% python3 -q
>>> import numpy as np
>>> import numpy.linalg as la
>>> np.set_printoptions(suppress=True, linewidth=140)
>>> E = np.load("layer19.npy")
>>> E
array([[ 6., -1., -1.,  3., -2., -3.,  0., -2.],
       [-1.,  6.,  1., -3.,  2.,  3.,  0.,  2.],
       [-1.,  1.,  6., -3.,  2.,  3.,  0.,  2.],
       [ 3., -3., -3., 14., -6., -9.,  0., -6.],
       [-2.,  2.,  2., -6.,  9.,  6.,  0.,  4.],
       [-3.,  3.,  3., -9.,  6., 14.,  0.,  6.],
       [ 0.,  0.,  0.,  0.,  0.,  0.,  5.,  0.],
       [-2.,  2.,  2., -6.,  4.,  6.,  0.,  9.]])
>>> # splits into 2 blocks
>>> B = E[0, 0] * E[1:] - np.outer(E[1:, 0], E[0])
>>> B
array([[  0.,  35.,   5., -15.,  10.,  15.,   0.,  10.],
       [  0.,   5.,  35., -15.,  10.,  15.,   0.,  10.],
       [  0., -15., -15.,  75., -30., -45.,   0., -30.],
       [  0.,  10.,  10., -30.,  50.,  30.,   0.,  20.],
       [  0.,  15.,  15., -45.,  30.,  75.,   0.,  30.],
       [  0.,   0.,   0.,   0.,   0.,   0.,  30.,   0.],
       [  0.,  10.,  10., -30.,  20.,  30.,   0.,  50.]])
>>> np.round(E[:, 0] / E[0, 0], 2)
array([ 1.  , -0.17, -0.17,  0.5 , -0.33, -0.5 ,  0.  , -0.33])
>>> la.matrix_rank(B), la.matrix_rank(E)
(np.int64(7), np.int64(8))
>>> M = np.array([[2, 0, 0, 0, 0, 0, 0, 0],
...     [0, 0, 0, 0, 0, 0, 0, 0],
...     [0, 0, 1, 0, 0, 0, 0, 0],
...     [0, 0, 0, 1, 0, 0, 0, 0],
...     [0, 0, 0, 0, 2, 0, 0, 0],
...     [0, 0, 0, 0, 0, 1, 0, 0],
...     [0, 0, 0, 0, 0, 0, 0, 0],
...     [0, 0, 0, 0, 0, 0, 0, 0]])
>>> M
array([[2, 0, 0, 0, 0, 0, 0, 0],
       [0, 0, 0, 0, 0, 0, 0, 0],
       [0, 0, 1, 0, 0, 0, 0, 0],
       [0, 0, 0, 1, 0, 0, 0, 0],
       [0, 0, 0, 0, 2, 0, 0, 0],
       [0, 0, 0, 0, 0, 1, 0, 0],
       [0, 0, 0, 0, 0, 0, 0, 0],
       [0, 0, 0, 0, 0, 0, 0, 0]])
>>> Uu, s, vt = la.svd(M)
>>> np.argmax(s[:-1] / (s[1:] + 1e-6)) + 1
np.int64(5)
>>> s
array([2., 2., 1., 1., 1., 0., 0., 0.])
>>> B = Uu[:, :5] @ np.diag(s[:5]) @ vt[:5]
>>> np.abs(M - B).max()
np.float64(0.0)
>>> round(float(la.norm(M - B) / la.norm(M)), 2)
0.0
>>> B
array([[2., 0., 0., 0., 0., 0., 0., 0.],
       [0., 0., 0., 0., 0., 0., 0., 0.],
       [0., 0., 1., 0., 0., 0., 0., 0.],
       [0., 0., 0., 1., 0., 0., 0., 0.],
       [0., 0., 0., 0., 2., 0., 0., 0.],
       [0., 0., 0., 0., 0., 1., 0., 0.],
       [0., 0., 0., 0., 0., 0., 0., 0.],
       [0., 0., 0., 0., 0., 0., 0., 0.]])
>>> np.round(np.sort(la.eigvals(M).real), 2)
array([0., 0., 0., 1., 1., 1., 2., 2.])
>>> ev, evecs = la.eigh(M)
>>> x = np.array([0, 1, 1, 1, 2, 2, 2, 2])
>>> np.abs(M).sum(axis=1).max(), np.abs(ev).max()
(np.int64(2), np.float64(2.0))
>>> np.round(la.eigvalsh(M[1:, 1:]), 2)
array([0., 0., 0., 1., 1., 1., 2.])
>>> round(float(x @ M @ x / (x @ x)), 2), ev[0], ev[-1]
(0.74, np.float64(0.0), np.float64(2.0))
